>>> import numpy as np
>>> import numpy.linalg as la
>>> np.set_printoptions(precision=1, suppress=True, linewidth=160)
>>> tidy = lambda a: np.round(a, 1) + 0
>>> mat = np.load("layer13.npy")
>>> mat
array([[-1,  0, -2,  1],
       [ 1, -2,  2, -2],
       [ 2,  0, -1, -1],
       [ 2,  1, -1,  0]])
>>> O = mat.astype(float).copy()
>>> for j in range(4):
...     O[:, j] -= O[:, :j] @ (O[:, :j].T @ O[:, j])
...     O[:, j] /= la.norm(O[:, j])
... 
>>> tidy(O.T @ O)
array([[1., 0., 0., 0.],
       [0., 1., 0., 0.],
       [0., 0., 1., 0.],
       [0., 0., 0., 1.]])
>>> tidy(O.T @ mat)
array([[ 3.2,  0. ,  0. , -1.6],
       [ 0. ,  2.2, -2.2,  1.8],
       [ 0. ,  0. ,  2.2, -0.4],
       [ 0. ,  0. ,  0. ,  0.3]])
>>> rng = np.random.default_rng(4565)
>>> A2 = mat + rng.integers(-2, 3, (4, 3)) @ rng.integers(-2, 3, (3, 4))
>>> A2
array([[ 7,  0, -4,  1],
       [ 3, -6,  5, -4],
       [ 2, -6,  2, -5],
       [ 4,  5, -5,  2]])
>>> tidy(la.svd(A2 - mat, compute_uv=False))
array([11.2,  8.6,  1.6,  0. ])
>>> A2 - mat
array([[ 8,  0, -2,  0],
       [ 2, -4,  3, -2],
       [ 0, -6,  3, -4],
       [ 2,  4, -4,  2]])
>>> np.abs(A2 - mat).sum(axis=1)
array([10, 11, 13, 12])
>>> la.matrix_rank(A2 - mat, tol=1e-8)
np.int64(3)
>>> x = np.array([-8, -8, 5, -8])
>>> y = mat @ x
>>> coef, lr = np.zeros(4), 1 / la.norm(mat, 2) ** 2
>>> for i in range(4):
...     coef -= lr * mat.T @ (mat @ coef - y)
...     if i % 1 == 0: print(i, round(la.norm(mat @ coef - y), 1))
... 
0 14.5
1 8.3
2 6.3
3 5.4
>>> tidy(la.cond(mat))
np.float64(17.2)
>>> tidy(coef)
array([-5.4, -7.6,  7.8, -3.5])
>>> m1 = np.minimum.outer(np.arange(1, 6), np.arange(1, 6)) * -3
>>> m1
array([[ -3,  -3,  -3,  -3,  -3],
       [ -3,  -6,  -6,  -6,  -6],
       [ -3,  -6,  -9,  -9,  -9],
       [ -3,  -6,  -9, -12, -12],
       [ -3,  -6,  -9, -12, -15]])
>>> np.all(la.eigvalsh(m1) > 0)
np.False_
>>> tidy(la.eigvalsh(m1).min())
np.float64(-37.0)
>>> O, Rm = la.qr(m1)
>>> tidy(O)
array([[-0.4,  0.9,  0. ,  0. ,  0. ],
       [-0.4, -0.2,  0.9,  0. ,  0. ],
       [-0.4, -0.2, -0.3,  0.8,  0. ],
       [-0.4, -0.2, -0.3, -0.4, -0.7],
       [-0.4, -0.2, -0.3, -0.4,  0.7]])
>>> tidy(O @ Rm)
array([[ -3.,  -3.,  -3.,  -3.,  -3.],
       [ -3.,  -6.,  -6.,  -6.,  -6.],
       [ -3.,  -6.,  -9.,  -9.,  -9.],
       [ -3.,  -6.,  -9., -12., -12.],
       [ -3.,  -6.,  -9., -12., -15.]])
>>> np.allclose(Rm.T @ Rm, m1.T @ m1)
True
>>> tidy(np.trace(O @ O.T))
np.float64(5.0)
>>> feats = np.load("block16.npy")
>>> tidy(feats)
array([[-0.1, -0.1,  0.8,  0.6],
       [-0.8, -0.2, -0.4,  0.3],
       [ 0.4,  0.3, -0.5,  0.7],
       [ 0.4, -0.9, -0.2,  0.1]])
>>> Uu, sigma, vt = la.svd(feats, full_matrices=False)
>>> tidy(sigma / sigma[0])
array([1., 1., 1., 1.])
>>> tidy(sigma)
array([1., 1., 1., 1.])
>>> tidy(vt @ vt.T)
array([[1., 0., 0., 0.],
       [0., 1., 0., 0.],
       [0., 0., 1., 0.],
       [0., 0., 0., 1.]])
>>> tidy(Uu.T @ feats @ vt.T)
array([[1., 0., 0., 0.],
       [0., 1., 0., 0.],
       [0., 0., 1., 0.],
       [0., 0., 0., 1.]])
>>> x = np.array([-2, 2, 1, -3])
>>> y = feats @ x
>>> tidy(y)
array([-1. ,  0. , -2.7, -3.1])
>>> tidy(la.solve(feats, y + feats[:, 3]))
array([-2.,  2.,  1., -2.])
>>> tidy(la.solve(feats, 5 * y))
array([-10.,  10.,   5., -15.])
>>> tidy(la.svd(feats, compute_uv=False))
array([1., 1., 1., 1.])
>>> tidy(la.pinv(feats))
array([[-0.1, -0.8,  0.4,  0.4],
       [-0.1, -0.2,  0.3, -0.9],
       [ 0.8, -0.4, -0.5, -0.2],
       [ 0.6,  0.3,  0.7,  0.1]])
>>> tidy(feats @ feats.T)
array([[1., 0., 0., 0.],
       [0., 1., 0., 0.],
       [0., 0., 1., 0.],
       [0., 0., 0., 1.]])
>>> A2 = np.array([[-2, -2], [0, -2], [5, -3], [-2, -3]])
>>> Z = np.array([[-2, -3, 2, 2, -2, 1], [3, -1, 1, 2, -1, 2]])
>>> X = A2 @ Z
>>> X
array([[ -2,   8,  -6,  -8,   6,  -6],
       [ -6,   2,  -2,  -4,   2,  -4],
       [-19, -12,   7,   4,  -7,  -1],
       [ -5,   9,  -7, -10,   7,  -8]])
>>> Uu, sigma, vt = la.svd(X)
>>> np.argmax(sigma[:-1] / (sigma[1:] + 1e-6)) + 1
np.int64(2)
>>> A2 = Uu[:, :2] @ np.diag(sigma[:2]) @ vt[:2]
>>> la.matrix_rank(X, rtol=0.05)
np.int64(2)
>>> tidy(la.norm(X - A2, 2)), tidy(sigma[2])
(np.float64(0.0), np.float64(0.0))
>>> tidy(np.abs(X - A2).max())
np.float64(0.0)
>>> tidy(la.norm(X - A2) / la.norm(X))
np.float64(0.0)
>>> f = np.array([-1, -1])
>>> np.convolve(X[0], f)
array([ 2, -6, -2, 14,  2,  0,  6])
>>> np.polyval(f, X[0])
array([ 1, -9,  5,  7, -7,  5])
>>> arr = np.load("m.npy")
>>> arr
array([[ 0,  3,  1,  3],
       [ 7,  1,  6,  9],
       [ 0,  0,  0,  0],
       [ 9,  7, 14, 14],
       [ 0,  0,  0,  0],
       [ 6,  7,  6,  8],
       [ 7,  1,  6,  9],
       [ 2,  6,  8,  5],
       [ 2,  9,  9,  8],
       [ 6,  7,  6,  8],
       [ 0,  3,  1,  3],
       [ 7,  1,  6,  9],
       [ 0,  0,  0,  0],
       [ 2,  6,  8,  5],
       [ 0,  0,  0,  0],
       [ 2,  6,  8,  5],
       [ 0,  3,  1,  3],
       [ 7,  1,  6,  9],
       [ 0,  0,  0,  0],
       [ 2,  6,  8,  5],
       [ 0,  0,  0,  0],
       [ 2,  6,  8,  5],
       [ 0,  0,  0,  0],
       [13,  8, 12, 17],
       [ 0,  0,  0,  0],
       [ 7,  1,  6,  9],
       [13,  8, 12, 17],
       [ 0,  3,  1,  3],
       [ 0,  3,  1,  3]])
>>> def softmax(z):
...     e = np.exp(z - z.max(axis=-1, keepdims=True))
...     return e / e.sum(axis=-1, keepdims=True)
... 
>>> tidy(softmax(feats[2] + 3))
array([0.3, 0.3, 0.1, 0.4])
>>> scores = feats @ feats.T / np.sqrt(4)
>>> tidy(softmax(scores + np.triu(np.full(scores.shape, -np.inf), 1)))
array([[1. , 0. , 0. , 0. ],
       [0.4, 0.6, 0. , 0. ],
       [0.3, 0.3, 0.5, 0. ],
       [0.2, 0.2, 0.2, 0.4]])
>>> Xs = (arr - arr.mean(axis=0)) / arr.std(axis=0)
>>> np.argwhere(np.abs(Xs) > 2)
array([[ 3,  2],
       [23,  0],
       [23,  3],
       [26,  0],
       [26,  3]])
>>> tidy(Xs.std(axis=0))
array([1., 1., 1., 1.])
>>> coef = la.lstsq(np.delete(Xs, 3, axis=1), Xs[:, 3])[0]
>>> tidy(coef)
array([0.8, 0.2, 0.1])
>>> np.abs(coef).argmax()
np.int64(0)
>>> Uu, sigma, vt = la.svd(arr, full_matrices=False)
>>> tidy(vt @ vt.T)
array([[1., 0., 0., 0.],
       [0., 1., 0., 0.],
       [0., 0., 1., 0.],
       [0., 0., 0., 1.]])
>>> Uu.shape, sigma.shape, vt.shape
((29, 4), (4,), (4, 4))
>>> tidy(np.abs(vt[0]))
array([0.4, 0.3, 0.5, 0.6])
>>> tidy(np.cumsum(sigma ** 2) / np.sum(sigma ** 2))
array([0.9, 1. , 1. , 1. ])
>>> np.abs(Uu[:, 0]).round(6).argmax()
np.int64(23)
>>> Z = arr[[1, 0]].astype(float)
>>> for _ in range(6):
...     idx = la.norm(arr[:, None] - Z, axis=-1).argmin(axis=1)
...     Z = np.array([arr[idx == j].mean(axis=0) for j in range(2)])
... 
>>> idx
array([1, 0, 1, 0, 1, 0, 0, 1, 0, 0, 1, 0, 1, 1, 1, 1, 1, 0, 1, 1, 1, 1, 1, 0, 1, 0, 0, 1, 1])
>>> np.bincount(idx)
array([11, 18])
>>> np.abs(Z[1] - Z[0]).argmax()
np.int64(3)
>>> tidy(Z[1] - Z[0])
array([-7.1, -2.1, -5.6, -8.4])
>>> cov = arr.T @ arr
>>> tidy(la.eigvalsh(cov)[::-1])
array([3744.6,  229.5,   43.2,   11.7])
>>> tidy(la.svd(arr, compute_uv=False) ** 2)
array([3744.6,  229.5,   43.2,   11.7])
>>> np.trace(cov), (arr ** 2).sum()
(np.int64(4029), np.int64(4029))
>>> np.allclose(cov, cov.T)
True
>>> K = np.array([[0.3, 9.0, 1.0, 5.0],
...     [3.0, 3.3, 4.0, 3.0],
...     [6.0, 7.0, 3.3, 2.0],
...     [0.0, 9.0, 1.0, 5.3]])
>>> f = np.array([2, -2, -1, -2, -1])
>>> A2 = m1 + np.outer(f, np.eye(5)[4])
>>> la.matrix_rank(la.inv(A2) - la.inv(m1), tol=1e-8)
np.int64(1)
>>> A2
array([[ -3.,  -3.,  -3.,  -3.,  -1.],
       [ -3.,  -6.,  -6.,  -6.,  -8.],
       [ -3.,  -6.,  -9.,  -9., -10.],
       [ -3.,  -6.,  -9., -12., -14.],
       [ -3.,  -6.,  -9., -12., -16.]])
>>> tidy(la.det(A2) / la.det(m1)), tidy(1 + la.solve(m1, f)[4])
(np.float64(0.7), np.float64(0.7))
